$ python -q
>>> import numpy as np
>>> np.set_printoptions(precision=2, suppress=True, linewidth=160)
>>> def tidy(a):
...     return np.round(a, 2) + 0
... 
>>> M = np.loadtxt("x.csv", delimiter=",")
>>> M
array([[1.  , 0.2 , 0.04, 0.01, 0.  , 0.  , 0.  , 0.  , 0.  , 0.  , 0.  , 0.  ],
       [0.2 , 1.  , 0.2 , 0.04, 0.01, 0.  , 0.  , 0.  , 0.  , 0.  , 0.  , 0.  ],
       [0.04, 0.2 , 1.  , 0.2 , 0.04, 0.01, 0.  , 0.  , 0.  , 0.  , 0.  , 0.  ],
       [0.01, 0.04, 0.2 , 1.  , 0.2 , 0.04, 0.01, 0.  , 0.  , 0.  , 0.  , 0.  ],
       [0.  , 0.01, 0.04, 0.2 , 1.  , 0.2 , 0.04, 0.01, 0.  , 0.  , 0.  , 0.  ],
       [0.  , 0.  , 0.01, 0.04, 0.2 , 1.  , 0.2 , 0.04, 0.01, 0.  , 0.  , 0.  ],
       [0.  , 0.  , 0.  , 0.01, 0.04, 0.2 , 1.  , 0.2 , 0.04, 0.01, 0.  , 0.  ],
       [0.  , 0.  , 0.  , 0.  , 0.01, 0.04, 0.2 , 1.  , 0.2 , 0.04, 0.01, 0.  ],
       [0.  , 0.  , 0.  , 0.  , 0.  , 0.01, 0.04, 0.2 , 1.  , 0.2 , 0.04, 0.01],
       [0.  , 0.  , 0.  , 0.  , 0.  , 0.  , 0.01, 0.04, 0.2 , 1.  , 0.2 , 0.04],
       [0.  , 0.  , 0.  , 0.  , 0.  , 0.  , 0.  , 0.01, 0.04, 0.2 , 1.  , 0.2 ],
       [0.  , 0.  , 0.  , 0.  , 0.  , 0.  , 0.  , 0.  , 0.01, 0.04, 0.2 , 1.  ]])
>>> Y = np.array([[0, 8, 1],
...     [5, 3, 2],
...     [5, 9, 7],
...     [5, 9, 0],
...     [3, 0, 4],
...     [5, 7, 0],
...     [3, 0, 2],
...     [0, 9, 1],
...     [6, 4, 8],
...     [1, 5, 0],
...     [3, 6, 7],
...     [1, 6, 9]])
>>> np.linalg.matrix_rank(M @ Y)
np.int64(3)
>>> np.vstack([M, Y.T]).shape
(15, 12)
>>> tidy(np.einsum("ij,ij->i", M, M))
array([1.04, 1.08, 1.08, 1.08, 1.08, 1.08, 1.08, 1.08, 1.08, 1.08, 1.08, 1.04])
>>> q, R = np.linalg.qr(M)
>>> tidy(np.abs(np.diag(R)))
array([1.02, 0.96, 0.96, 0.96, 0.96, 0.96, 0.96, 0.96, 0.96, 0.96, 0.96, 0.94])
>>> q.shape, R.shape
((12, 12), (12, 12))
>>> tidy(q @ R)
array([[1.  , 0.2 , 0.04, 0.01, 0.  , 0.  , 0.  , 0.  , 0.  , 0.  , 0.  , 0.  ],
       [0.2 , 1.  , 0.2 , 0.04, 0.01, 0.  , 0.  , 0.  , 0.  , 0.  , 0.  , 0.  ],
       [0.04, 0.2 , 1.  , 0.2 , 0.04, 0.01, 0.  , 0.  , 0.  , 0.  , 0.  , 0.  ],
       [0.01, 0.04, 0.2 , 1.  , 0.2 , 0.04, 0.01, 0.  , 0.  , 0.  , 0.  , 0.  ],
       [0.  , 0.01, 0.04, 0.2 , 1.  , 0.2 , 0.04, 0.01, 0.  , 0.  , 0.  , 0.  ],
       [0.  , 0.  , 0.01, 0.04, 0.2 , 1.  , 0.2 , 0.04, 0.01, 0.  , 0.  , 0.  ],
       [0.  , 0.  , 0.  , 0.01, 0.04, 0.2 , 1.  , 0.2 , 0.04, 0.01, 0.  , 0.  ],
       [0.  , 0.  , 0.  , 0.  , 0.01, 0.04, 0.2 , 1.  , 0.2 , 0.04, 0.01, 0.  ],
       [0.  , 0.  , 0.  , 0.  , 0.  , 0.01, 0.04, 0.2 , 1.  , 0.2 , 0.04, 0.01],
       [0.  , 0.  , 0.  , 0.  , 0.  , 0.  , 0.01, 0.04, 0.2 , 1.  , 0.2 , 0.04],
       [0.  , 0.  , 0.  , 0.  , 0.  , 0.  , 0.  , 0.01, 0.04, 0.2 , 1.  , 0.2 ],
       [0.  , 0.  , 0.  , 0.  , 0.  , 0.  , 0.  , 0.  , 0.01, 0.04, 0.2 , 1.  ]])
>>> tidy(np.trace(q @ q.T))
np.float64(12.0)
>>> np.allclose(R.T @ R, M.T @ M)
True
